>>> import numpy as np
>>> import numpy.linalg as la
>>> np.set_printoptions(precision=3, suppress=True, linewidth=100)
>>> tidy = lambda a: np.round(a, 3) + 0
>>> feats = np.loadtxt("x.csv", delimiter=",")
>>> feats
array([[  0.2,   0.4,  -1. ,   1.3,   1.1,  -1.7,  -0.9,  -0.1,   0.5,  -1.1,  -5.5,  -1.9,  -0.8,
         -1.7,   0.3],
       [  0.4,  -0.8,   0.6,   1.8,   1.3,   0.9,  -0.3,  -0.2,   0.7,  -0.6,  -3.5,   1.3,  -1.2,
          0.2,   1.9],
       [  1. ,  -0.3,   0.6,   0.1,   0.6,  -0.2,  -0.3,   0.6,   0.3,   0.7,  -5. ,   0. ,  -1.5,
          0.4,   1.5],
       [  0.4,   2.4,  -0.7,   0.6,  -0.2,  -0.3,   0.4,   0.2,   0.7,  -0.1,   4.5,  -0.3,   0.3,
         -0.7,  -0.8],
       [  0.7,  -0.2,  -1.1,  -0.5,  -1. ,   0.6,   0.5,   0.4,   0.9,   1.4,   1.5,  -1.9,   0. ,
         -2.1,   0.2],
       [  0.5,   0.1,  -0.7,  -0.6,   0.5,  -0.6,   0.5,  -0.5,   0.4,  -0.3,   1. ,  -0.1,  -0.2,
         -0.4,   1.2],
       [ -0.5,   1.4,  -0.3,  -0.1,   1.7,  -1.3,  -0.3,  -1.6,  -1.4,  -0.4,   1. ,  -0.6,   1.2,
         -1. ,  -0.5],
       [  1.4,  -1.2,   0.9,   1. ,   1. ,   0.7,   0.4,   0.4,   0.7,  -0.6,  -8.5,   0.2,   0. ,
          0. ,  -0.1],
       [  0.1,  -1.2,   0.7,  -1.7,  -2.6,  -1.4,   1.1,  -1.3,   0.4,   1.1, -11. ,  -0.4,  -1. ,
         -2.2,   1.2]])
>>> # column 10 is much longer than the rest
>>> other = feats / la.norm(feats, axis=1)
Traceback (most recent call last):
  File "<python-input-7>", line 1, in <module>
    other = feats / la.norm(feats, axis=1)
            ~~~~~~^~~~~~~~~~~~~~~~~~~~~~~~
ValueError: operands could not be broadcast together with shapes (9,15) (9,) 
>>> other = feats / la.norm(feats, axis=1, keepdims=True)
>>> gram = other @ other.T
>>> (gram - 2 * np.eye(9)).round(6).argmax(axis=1)
array([7, 2, 7, 4, 3, 3, 3, 2, 7])
>>> np.argwhere(np.triu(np.abs(gram) > 0.95, 1))
array([], shape=(0, 2), dtype=int64)
>>> (np.abs(gram) > 0.9).astype(int)
array([[1, 0, 0, 0, 0, 0, 0, 0, 0],
       [0, 1, 0, 0, 0, 0, 0, 0, 0],
       [0, 0, 1, 0, 0, 0, 0, 0, 0],
       [0, 0, 0, 1, 0, 0, 0, 0, 0],
       [0, 0, 0, 0, 1, 0, 0, 0, 0],
       [0, 0, 0, 0, 0, 1, 0, 0, 0],
       [0, 0, 0, 0, 0, 0, 1, 0, 0],
       [0, 0, 0, 0, 0, 0, 0, 1, 0],
       [0, 0, 0, 0, 0, 0, 0, 0, 1]])
>>> u, v = feats[3], feats[6]
>>> tidy(u @ u)
np.float64(29.16)
>>> pr = (u @ v) / (u @ u) * u
>>> la.matrix_rank(np.outer(u, v))
np.int64(1)
>>> tidy((v - pr) @ u)
np.float64(0.0)
>>> vec = np.array([0, 1, 0, 2, 0, 1, 1, 0, 1, 1, 2, 0, 0, 2, 1])
>>> (feats @ vec).argmax()
np.int64(3)
>>> np.sign((feats @ vec).round(6))
array([-1., -1., -1.,  1.,  1.,  1., -1., -1., -1.])
>>> tidy((feats * vec).sum(axis=1))
array([-14.3,  -1.2,  -7.3,  11.1,   1.2,   1.3,  -2.7, -15.1, -28.6])
>>> tidy(feats @ np.ones(15))
array([-10.9,   2.5,  -1.5,   6.4,  -0.6,   0.8,  -2.7,  -3.7, -18.2])
>>> M = np.load("sample17.npy")
>>> print(M)
[[-3  1 -6  2]
 [ 2 -3  4 -6]
 [-3  1 -6  2]
 [ 2 -3  4 -6]]
>>> # rows and columns are dependent
>>> ang = np.radians(45)
>>> R = np.eye(4)
>>> R[0, 0] = R[1, 1] = np.cos(ang)
>>> R[0, 1], R[1, 0] = -np.sin(ang), np.sin(ang)
>>> print(tidy(R))
[[ 0.707 -0.707  0.     0.   ]
 [ 0.707  0.707  0.     0.   ]
 [ 0.     0.     1.     0.   ]
 [ 0.     0.     0.     1.   ]]
>>> other = M @ R.T
>>> print(np.allclose(la.norm(M, axis=1), la.norm(other, axis=1)))
True
>>> tidy(la.det(R)), tidy(np.trace(R))
(np.float64(1.0), np.float64(3.414))
>>> tidy(la.svd(M, compute_uv=False)), tidy(la.svd(other, compute_uv=False))
(array([14.361,  4.874,  0.   ,  0.   ]), array([14.361,  4.874,  0.   ,  0.   ]))
>>> print(np.allclose(M @ M.T, other @ other.T))
True
>>> print(tidy(np.abs(other - M).max(axis=0)))
[1.536 2.414 0.    0.   ]
>>> J = np.loadtxt("mat.csv", delimiter=",")
>>> J
array([[-1.636,  9.275, 11.183, 21.51 , 30.564, 30.548, -1.365, 21.456, 20.23 ,  1.58 , 18.965,
        -1.224,  0.145],
       [-0.465, 10.055,  9.579, 19.349, 30.766, 30.002, -0.062, 18.916, 18.275, -0.648, 22.17 ,
         1.598,  1.266],
       [ 1.347, 10.967,  9.604, 20.226, 29.455, 29.989, -0.805, 19.236, 19.932, -0.147, 19.156,
         1.151,  1.687],
       [-0.384,  8.841,  9.622, 19.9  , 27.884, 30.841, -0.794, 21.673, 19.647,  0.196, 20.114,
        -0.738, -1.223],
       [ 0.822,  9.406,  9.914, 18.566, 29.049, 29.975, -0.734, 19.839, 19.359, -0.428, 19.662,
        -0.001, -0.143],
       [ 0.332, 10.028,  8.365, 20.929, 30.281, 30.362, -1.879, 18.936, 20.804, -0.909, 19.603,
         1.298, -3.134],
       [ 1.396,  9.851,  9.609, 20.55 , 28.857, 30.148,  1.779, 19.458, 21.803,  1.063, 20.26 ,
         0.56 ,  1.372],
       [ 2.085,  9.311, 10.896, 19.734, 29.188, 29.241, -0.601, 20.256, 19.133,  1.762, 20.444,
         0.186,  0.105],
       [-1.119,  9.309, 10.685, 20.901, 29.877, 30.672, -0.23 , 20.553, 20.364,  0.23 , 20.783,
         1.29 , -0.694],
       [ 0.394, 10.943,  8.985, 19.939, 30.108, 29.824,  0.558, 20.513, 20.251, -0.087, 20.014,
         0.602, -1.479],
       [-1.396, 11.116, 11.199, 21.072, 29.348, 29.286,  0.527, 20.619, 18.886,  1.64 , 18.008,
        -0.73 ,  1.667],
       [ 0.011, 11.711, 11.031, 19.487, 29.823, 30.438,  1.224, 20.285, 18.249, -0.3  , 20.828,
         1.466, -1.383],
       [ 0.475, 10.319,  9.525, 21.135, 27.961, 29.491, -0.053, 20.037, 20.652, -0.476, 21.605,
        -0.223, -1.373],
       [-0.066, 11.076, 10.458, 18.909, 29.187, 30.07 , -0.76 , 19.346, 19.484,  0.556, 21.547,
        -1.095,  0.73 ],
       [-1.421, 10.621,  8.472, 20.258, 31.05 , 29.673, -0.641, 20.539, 21.031, -0.315, 18.98 ,
         1.25 ,  0.401],
       [ 0.228, 11.472,  8.821, 18.678, 30.669, 29.325, -0.18 , 18.429, 18.717,  0.43 , 19.62 ,
         1.038, -0.208],
       [-1.116, 10.187,  9.681, 20.882, 30.15 , 31.174, -2.095, 19.19 , 19.739,  1.168, 18.035,
        -0.371, -0.812],
       [-1.861,  9.869,  9.672, 19.463, 30.313, 29.074, -0.202, 20.545, 17.932, -0.852, 21.404,
         1.359,  0.703],
       [-0.293, 11.822,  9.14 , 20.352, 29.403, 29.339, -0.071, 19.571, 19.376, -0.593, 21.274,
        -1.149,  1.586],
       [ 0.659,  9.597, 11.81 , 19.848, 30.969, 28.891, -1.445, 18.666, 21.151, -1.494, 18.337,
         0.22 ,  0.035],
       [ 0.175, 10.278,  9.351, 19.153, 30.359, 30.483, -1.072, 20.332, 20.19 , -0.776, 19.014,
         0.336,  1.458],
       [-1.257, 10.757, 10.423, 21.077, 30.485, 30.254, -0.633, 20.048, 19.138,  0.022, 20.738,
        -0.399,  1.075],
       [-1.632,  8.625,  9.622, 20.916, 31.13 , 28.104,  0.712, 20.045, 21.152,  0.195, 21.525,
         0.693, -0.753]])
>>> P = J @ la.solve(J.T @ J, J.T)
>>> tidy(P @ J[:, 3])
array([21.51 , 19.349, 20.226, 19.9  , 18.566, 20.929, 20.55 , 19.734, 20.901, 19.939, 21.072,
       19.487, 21.135, 18.909, 20.258, 18.678, 20.882, 19.463, 20.352, 19.848, 19.153, 21.077,
       20.916])
>>> np.allclose(P @ P, P)
True
